>>> import numpy as np
>>> import numpy.linalg as la
>>> np.set_printoptions(precision=3, suppress=True, linewidth=140, floatmode="fixed")
>>> tidy = lambda a: np.round(a, 3) + 0
>>> W0 = np.load("x.npy")
>>> print(W0)
[[23 -3 -2 -3]
 [ 4 -3  4  3]
 [ 0 -2 -7 -5]
 [ 0  3  3 14]]
>>> vec = np.array([0, 1, -2, 2])
>>> a = np.maximum(W0 @ vec, 0)
>>> print(np.flatnonzero(a > 1e-9))
[2 3]
>>> print(np.maximum(W0 @ (3 * vec), 0))
[ 0  0  6 75]
>>> print(W0 * (a > 1e-9)[:, None])
[[ 0  0  0  0]
 [ 0  0  0  0]
 [ 0 -2 -7 -5]
 [ 0  3  3 14]]
>>> print(a)
[ 0  0  2 25]
>>> print(tidy(la.norm(W0, 1)), tidy(la.norm(W0, np.inf)))
27.0 31.0
>>> print(tidy(la.norm(W0) ** 2 / la.norm(W0, 2) ** 2))
1.552
>>> print(tidy(la.norm(W0, axis=0)))
[23.345  5.568  8.832 15.460]
>>> print(tidy(la.norm(W0, 2)))
23.986
>>> print(la.norm(W0, axis=1).argmax())
0
>>> print(tidy(la.norm(W0[2] - W0[1])))
14.213
>>> X = np.load("mat.npy")
>>> print(X)
[[-3  1  3 -2]
 [-1 -3  0 -3]
 [ 3  3  3  1]
 [-3 -3  3  1]]
>>> other = la.inv(X)
>>> print((np.abs(other) > 1e-9).astype(int))
[[1 1 1 1]
 [1 1 1 1]
 [1 1 1 1]
 [1 1 1 1]]
>>> print(tidy(other))
[[-0.167  0.167  0.194 -0.028]
 [ 0.167 -0.167 -0.028 -0.139]
 [ 0.037  0.074  0.179  0.117]
 [-0.111 -0.222 -0.037  0.148]]
>>> print(tidy(la.slogdet(X)[0]))
1.0
>>> blk = np.stack([X, 2 * X, X[::-1]])
>>> print(tidy(la.det(blk)))
[ 324.000 5184.000  324.000]
>>> print(blk.shape)
(3, 4, 4)
>>> print(la.matrix_rank(blk))
[4 4 4]
>>> print(tidy(la.norm(blk, axis=(1, 2))))
[ 9.899 19.799  9.899]
>>> print(np.einsum("bij,cij->bc", blk, blk))
[[ 98 196  -4]
 [196 392  -8]
 [ -4  -8  98]]
>>> print((blk @ X.T).shape)
(3, 4, 4)
